$ ipython --no-banner

In [1]: import numpy as np

In [2]: import numpy.linalg as la

In [3]: np.set_printoptions(precision=1, suppress=True, linewidth=140, floatmode="fixed")

In [4]: def rd(a):
   ...:     return np.round(a, 1) + 0
   ...: 

In [5]: mat = np.load("out8.npy")

In [6]: print(mat)
[[ -2   5  12   5]
 [  5  10  -2  -1]
 [ 12  -2 -12  10]
 [  5  -1  10  -8]]

In [7]: # equal to its transpose

In [8]: vals, evecs = la.eig(mat)

In [9]: print(rd(np.sort(la.eigvals(mat @ mat))))
[ 87.0 126.9 167.3 528.8]

In [10]: print(rd(mat @ evecs[:, 0] - vals[0] * evecs[:, 0]))
[0.0 0.0 0.0 0.0]

In [11]: print(rd(vals))
[-23.0 -11.3  12.9   9.3]

In [12]: print(rd(np.sort(la.eigvals(mat.T))))
[-23.0 -11.3   9.3  12.9]

In [13]: W1 = np.array([[-1, -2], [1, -1], [1, -3], [-1, -1]])

In [14]: b = np.array([2, 1])

In [15]: hid = np.maximum(mat @ W1 + b, 0)

In [16]: print(rd((hid > 0).mean(axis=0)))
[0.8 0.2]

In [17]: W2 = np.array([[1, -2], [0, -1]])

In [18]: print(hid @ W2)
[[ 16 -32]
 [  6 -12]
 [  0  -5]
 [ 14 -28]]

In [19]: M2 = mat[0, 0] * mat[1:] - np.outer(mat[1:, 0], mat[0])

In [20]: print(M2)
[[   0  -45  -56  -23]
 [   0  -56 -120  -80]
 [   0  -23  -80   -9]]

In [21]: print(np.flatnonzero(~M2.round(6).any(axis=1)))
[]

In [22]: print(la.matrix_rank(M2), la.matrix_rank(mat))
3 4

In [23]: M2 = np.array([[1, 1, 1], [3, 2, 0], [0, 3, -3], [1, 2, 2]])

In [24]: np.einsum("ij,ij->", mat, M2)
ValueError: operands could not be broadcast together with remapped shapes [original->remapped]: (4,4)->(4,4) (4,3)->(4,3) 


In [25]: print(np.einsum("ik,kj->ji", mat, M2))
[[ 18  34  16  -6]
 [ 54  17  -8  17]
 [-28   9  68 -41]]

In [26]: print(la.matrix_rank(mat @ M2))
3

In [27]: print(np.einsum("ij,ij->i", mat, mat))
[198 130 392 190]

In [28]: print(np.einsum("ik,kj->ij", mat, M2))
[[ 18  54 -28]
 [ 34  17   9]
 [ 16  -8  68]
 [ -6  17 -41]]

In [29]: print(la.matrix_rank(np.vstack([mat, M2.T])))
4

In [30]: print(M2.T @ mat.T)
[[ 18  34  16  -6]
 [ 54  17  -8  17]
 [-28   9  68 -41]]

In [31]: print(mat @ M2)
[[ 18  54 -28]
 [ 34  17   9]
 [ 16  -8  68]
 [ -6  17 -41]]

In [32]: C2 = mat.T @ mat

In [33]: print(C2)
[[ 198   11 -128   65]
 [  11  130   54    3]
 [-128   54  392 -138]
 [  65    3 -138  190]]

In [34]: print(rd(la.svd(mat, compute_uv=False) ** 2))
[528.8 167.3 126.9  87.0]

In [35]: M2 = np.array([[1, 1, 1, 2], [-2, 1, -2, -1], [1, 1, -1, -1], [1, 2, -2, 0]])

In [36]: M2[-1] = M2[0]

In [37]: arr = M2 + 0.1 * np.eye(4)

In [38]: print(arr)
[[ 1.1  1.0  1.0  2.0]
 [-2.0  1.1 -2.0 -1.0]
 [ 1.0  1.0 -0.9 -1.0]
 [ 1.0  1.0  1.0  2.1]]

In [39]: U, s = la.svd(mat)
ValueError: too many values to unpack (expected 2)


In [40]: U, s, Vh = la.svd(mat, full_matrices=False)

In [41]: print(rd(np.abs(Vh[0])))
[0.4 0.1 0.8 0.4]

In [42]: print(rd(s))
[23.0 12.9 11.3  9.3]

In [43]: print(U.shape, s.shape, Vh.shape)
(4, 4) (4,) (4, 4)

In [44]: print(rd(Vh @ Vh.T))
[[1.0 0.0 0.0 0.0]
 [0.0 1.0 0.0 0.0]
 [0.0 0.0 1.0 0.0]
 [0.0 0.0 0.0 1.0]]

In [45]: print((s > 1e-8).sum())
4

In [46]: print(np.abs(U[:, 0]).round(6).argmax())
2

In [47]: hat = np.triu(np.array([[2, 1, -1, 0], [0, -3, -1, -1], [-3, 0, 1, 3], [2, 0, 2, 1]]), 1) + np.eye(4)

In [48]: M2 = hat @ arr @ la.inv(hat)

In [49]: print(rd(np.poly(M2)))
[ 1.0 -3.4  5.0  2.1 -0.3]

In [50]: print(rd(M2))
[[ -1.9   3.0   1.0   2.0]
 [ -4.0   3.1  -3.0  10.0]
 [  4.0   0.0   6.1 -13.0]
 [  1.0   0.0   2.0  -3.9]]

In [51]: print(rd(la.det(M2)))
-0.3

In [52]: print(la.matrix_rank(M2))
4

In [53]: C2 = arr.T @ arr

In [54]: print(rd(la.eigvalsh(C2)[::-1]))
[20.2  5.3  3.2  0.0]

In [55]: print(rd(la.svd(arr, compute_uv=False) ** 2))
[20.2  5.3  3.2  0.0]

In [56]: print(rd(C2))
[[ 7.2  0.9  5.2  5.3]
 [ 0.9  4.2 -1.1  2.0]
 [ 5.2 -1.1  6.8  7.0]
 [ 5.3  2.0  7.0 10.4]]

In [57]: print((arr @ arr.T).shape)
(4, 4)

In [58]: Q = arr.astype(float).copy()

In [59]: for j in range(4):
    ...:     Q[:, j] -= Q[:, :j] @ (Q[:, :j].T @ Q[:, j])
    ...:     Q[:, j] /= la.norm(Q[:, j])
    ...: 

In [60]: print(rd(Q.T @ Q))
[[1.0 0.0 0.0 0.0]
 [0.0 1.0 0.0 0.0]
 [0.0 0.0 1.0 0.0]
 [0.0 0.0 0.0 1.0]]

In [61]: print(rd(Q.T @ arr))
[[ 2.7  0.3  1.9  2.0]
 [ 0.0  2.0 -0.9  0.7]
 [ 0.0  0.0  1.5  2.5]
 [ 0.0  0.0  0.0  0.0]]
